% python3 -q
>>> import numpy as np
>>> from numpy import linalg as LA
>>> np.set_printoptions(suppress=True, linewidth=100)
>>> rd = lambda a: np.round(a, 2) + 0
>>> W0 = np.loadtxt("case15.csv", delimiter=",")
>>> W0
array([[-16., -14.,  -4.,  -8.],
       [  8.,   7.,   2.,   4.],
       [ 40.,  35.,  10.,  20.]])
>>> rank = LA.matrix_rank(W0)
>>> rank
np.int64(1)
>>> N = LA.svd(W0)[2][rank:].T
>>> [int(LA.matrix_rank(W0[:i])) for i in range(1, len(W0) + 1)]
[1, 1, 1]
>>> [int(LA.matrix_rank(np.delete(W0, i, axis=0))) for i in range(3)]
[1, 1, 1]
>>> N.shape
(4, 3)
>>> np.allclose(W0 @ N, 0)
True
>>> Uu, s, vt = LA.svd(W0)
>>> vecs = vt[:(s > 1e-8).sum()]
>>> rng = np.random.default_rng(81532)
>>> x = W0[0] + -2 * W0[2] + rng.integers(2) * np.eye(4)[3]
>>> x
array([-96., -84., -24., -48.])
>>> LA.matrix_rank(np.vstack([W0, x]))
np.int64(1)
>>> x = np.array([3, 2, 0, -2])
>>> W0 @ (2 * x)
array([-120.,   60.,  300.])
>>> W0 @ x
array([-60.,  30., 150.])
>>> (W0 * x).sum(axis=1)
array([-60.,  30., 150.])
>>> LA.norm(W0 @ x) <= LA.norm(W0, 2) * LA.norm(x) + 1e-9
np.True_
>>> np.einsum("ij,j->i", W0, x)
array([-60.,  30., 150.])
>>> w1 = np.array([[-3, -3, -1], [1, 0, -3], [1, -1, 2], [-3, -3, -3]])
>>> c = np.array([-3, 5, -4])
>>> act = np.maximum(W0 @ w1 + c, 0)
>>> rd((act > 0).mean(axis=0))
array([0.33, 0.33, 0.33])
>>> LA.matrix_rank(act)
np.int64(1)
>>> C = np.array([[0, 0], [3, -3], [-2, 3]])
>>> (act @ C).round(6).argmax(axis=1)
array([0, 0, 0])
>>> act @ C
array([[103., -33.],
       [  0.,   0.],
       [  0.,   0.]])
>>> w1 @ C
array([[-7,  6],
       [ 6, -9],
       [-7,  9],
       [-3,  0]])
>>> rd(W0 @ LA.pinv(W0) @ W0)
array([[-16., -14.,  -4.,  -8.],
       [  8.,   7.,   2.,   4.],
       [ 40.,  35.,  10.,  20.]])
>>> np.unique(W0.round(6), axis=0).shape
(3, 4)
>>> X = np.load("w.npy")
>>> X
array([[ 3.77, -1.04,  1.4 ],
       [-1.47,  3.39, -0.08],
       [-1.24, -0.96,  3.14]])
>>> Y = LA.inv(X)
>>> np.allclose(Y, X.T)
False
>>> rd(LA.cond(X))
np.float64(2.04)
>>> rd(Y)
array([[ 0.25,  0.04, -0.11],
       [ 0.11,  0.32, -0.04],
       [ 0.13,  0.11,  0.26]])
>>> x = np.array([0, 2, 0])
>>> y = X @ x
>>> c, lr = np.zeros(3), 1 / LA.norm(X, 2) ** 2
>>> for i in range(50):
...     c -= lr * X.T @ (X @ c - y)
...     if i % 10 == 0: print(i, round(LA.norm(X @ c - y), 2))
... 
0 2.93
10 0.18
20 0.01
30 0.0
40 0.0
>>> rd(LA.cond(X))
np.float64(2.04)
>>> x = np.array([2, 1, 1])
>>> rd(X @ np.ones(3))
array([4.13, 1.84, 0.94])
>>> rd((X * x).sum(axis=1))
array([ 7.9 ,  0.37, -0.3 ])
>>> (X @ x).argmax()
np.int64(0)
>>> np.sign((X @ x).round(6))
array([ 1.,  1., -1.])
>>> K = np.load("dump.npy")
>>> K
array([[ 0,  4],
       [ 0, -2],
       [ 0,  2],
       [ 0,  4]])
>>> Y = np.array([[-2, -5, -3], [0, -2, 2]])
>>> K @ Y
array([[ 0, -8,  8],
       [ 0,  4, -4],
       [ 0, -4,  4],
       [ 0, -8,  8]])
>>> Y.T @ K.T
array([[ 0,  0,  0,  0],
       [-8,  4, -4, -8],
       [ 8, -4,  4,  8]])
>>> LA.matrix_rank(np.vstack([K, Y.T]))
np.int64(2)
>>> rd(LA.norm(K, axis=0))
array([0.  , 6.32])
>>> rd(LA.norm(K, 2) / LA.norm(K))
np.float64(1.0)
>>> LA.cond(K) > 100
np.True_
>>> LA.matrix_rank(K, rtol=0.1)
np.int64(1)
>>> [round(float(x), 2) for x in LA.svd(K, compute_uv=False)[:3]]
[6.32, 0.0]
>>> Y = np.array([[-1, 1], [2, -2], [-2, -2]])
>>> rd(np.einsum("ij->j", X))
array([1.06, 1.39, 4.46])
>>> rd(X @ Y)
array([[-8.65,  3.05],
       [ 8.41, -8.09],
       [-6.96, -5.6 ]])
>>> LA.matrix_rank(X @ Y)
np.int64(2)
>>> rd(np.einsum("ik,kj->ij", X, Y))
array([[-8.65,  3.05],
       [ 8.41, -8.09],
       [-6.96, -5.6 ]])
>>> np.vstack([X, Y.T]).shape
(5, 3)
>>> Y = K / LA.norm(K, axis=1, keepdims=True)
>>> G = Y @ Y.T
>>> (np.abs(G) > 0.9).astype(int)
array([[1, 1, 1, 1],
       [1, 1, 1, 1],
       [1, 1, 1, 1],
       [1, 1, 1, 1]])
>>> G
array([[ 1., -1.,  1.,  1.],
       [-1.,  1., -1., -1.],
       [ 1., -1.,  1.,  1.],
       [ 1., -1.,  1.,  1.]])
>>> rd(LA.norm(Y, axis=1))
array([1., 1., 1., 1.])
>>> (G - 2 * np.eye(4)).round(6).argmax(axis=1)
array([2, 0, 0, 0])
>>> np.degrees(np.arccos(np.clip(G[1, 3], -1, 1)))
np.float64(180.0)
>>> feats = np.load("test15.npy")
>>> feats
array([[-3, -3, -2, -1],
       [-3, -3, -3, -2],
       [-2, -3, -3, -3],
       [-1, -2, -3, -3]])
>>> labels = rng.permutation(4)
>>> labels
array([1, 0, 3, 2])
>>> Y = feats[labels][:, labels]
>>> np.trace(Y)
np.int64(-12)
>>> Y
array([[-3, -3, -2, -3],
       [-3, -3, -1, -2],
       [-2, -1, -3, -3],
       [-3, -2, -3, -3]])
>>> rd(LA.det(Y)), rd(LA.det(feats[labels]))
(np.float64(1.0), np.float64(1.0))
>>> F = np.load("m.npy")
>>> F
array([[ 1.02,  2.02,  2.01],
       [ 1.  ,  2.  ,  2.01],
       [ 1.02,  2.04,  1.98],
       [ 2.99,  1.03,  3.02],
       [ 3.01,  1.  ,  3.03],
       [ 3.01,  1.  ,  2.98],
       [-0.97,  1.96,  1.01],
       [-1.  ,  2.02,  0.97],
       [-1.  ,  1.96,  0.98]])
>>> G = F.T @ F
>>> rd(np.diag(G))
array([33.08, 27.07, 42.1 ])
>>> rd(LA.svd(F, compute_uv=False) ** 2)
array([81.58, 20.51,  0.16])
>>> (F @ F.T).shape
(9, 9)
>>> np.allclose(G, G.T)
True
>>> rd(LA.eigvalsh(G)[::-1])
array([81.58, 20.51,  0.16])
>>> M = np.array([[1, -2, 1], [-2, 2, 2], [2, -2, 2], [0, 1, 1]])
>>> M
array([[ 1, -2,  1],
       [-2,  2,  2],
       [ 2, -2,  2],
       [ 0,  1,  1]])
>>> O, vecs = LA.qr(M[:, :2])[0], LA.qr(M[:, 2:])[0]
>>> s = LA.svd(O.T @ vecs, compute_uv=False)
>>> rd(LA.norm(O @ O.T - vecs @ vecs.T, 2))
np.float64(1.0)
>>> rd(np.degrees(np.arccos(s.clip(0, 1))))
array([83.77])
>>> Y = M / np.sqrt((M ** 2).mean(axis=1, keepdims=True))
>>> rd(LA.norm(Y, axis=1))
array([1.73, 1.73, 1.73, 1.73])
>>> rd(Y[3])
array([0.  , 1.22, 1.22])
>>> LA.matrix_rank(Y) == LA.matrix_rank(M)
np.True_
>>> Y = np.c_[M[:, :2] @ np.array([[3, 1], [0, 0]]), np.array([-1, -3, 2, 3])]
>>> Y
array([[ 3,  1, -1],
       [-6, -2, -3],
       [ 6,  2,  2],
       [ 0,  0,  3]])
>>> rd(LA.norm(LA.qr(M)[0].T @ Y, axis=0) ** 2 / ((Y ** 2).sum(axis=0) + 1e-12))
array([1.  , 1.  , 0.97])
>>> data = np.load("block3.npy")
>>> data
array([[-2.,  1.,  0.,  0.],
       [ 0., -2.,  1.,  0.],
       [ 0.,  0., -2.,  1.],
       [ 0.,  0.,  0., -2.]])
>>> Y = W0 / np.sqrt((W0 ** 2).mean(axis=1, keepdims=True))
>>> LA.matrix_rank(Y) == LA.matrix_rank(W0)
np.True_
>>> LA.matrix_rank(W0 - W0.mean(axis=1, keepdims=True))
np.int64(1)
>>> rd(LA.norm(Y, axis=1))
array([2., 2., 2.])
>>> rd(Y[1])
array([1.39, 1.21, 0.35, 0.69])
>>> Y = W0 + rng.integers(-2, 3, (3, 1)) @ rng.integers(-2, 3, (1, 4))
>>> Y
array([[-12., -12.,   0.,  -4.],
       [  6.,   6.,   0.,   2.],
       [ 38.,  34.,   8.,  18.]])
>>> LA.matrix_rank(Y - W0, tol=1e-8)
np.int64(1)
>>> Y - W0
array([[ 4.,  2.,  4.,  4.],
       [-2., -1., -2., -2.],
       [-2., -1., -2., -2.]])
>>> LA.lstsq(Y[:-1].T, Y[-1])[2]
np.int32(1)
>>> np.allclose(Y[:-1].T @ LA.lstsq(Y[:-1].T, Y[-1])[0], Y[-1])
False
>>> np.unique(Y.round(6), axis=0).shape
(3, 4)
>>> m1 = np.load("sample11.npy")
>>> m1
array([[-3.,  1.,  0.],
       [ 0., -3.,  1.],
       [ 0.,  0., -3.]])
>>> O, vecs = LA.qr(m1[:, :1])[0], LA.qr(m1[:, 1:])[0]
>>> s = LA.svd(O.T @ vecs, compute_uv=False)
>>> rd(s)
array([0.33])
>>> rd(np.degrees(np.arccos(s.clip(0, 1))))
array([70.64])
>>> rd(LA.norm(O @ O.T - vecs @ vecs.T, 2))
np.float64(1.0)
>>> (s > 0.9).sum()
np.int64(0)
>>> rd(LA.matrix_power(m1 - np.diag(np.diag(m1)), 3))
array([[0., 0., 0.],
       [0., 0., 0.],
       [0., 0., 0.]])
>>> [int(LA.matrix_rank(LA.matrix_power(m1, p))) for p in range(1, 4)]
[3, 3, 3]
>>> np.allclose(m1, m1.T)
False
>>> rd(LA.matrix_power(m1, 4))
array([[  81., -108.,   54.],
       [   0.,   81., -108.],
       [   0.,    0.,   81.]])
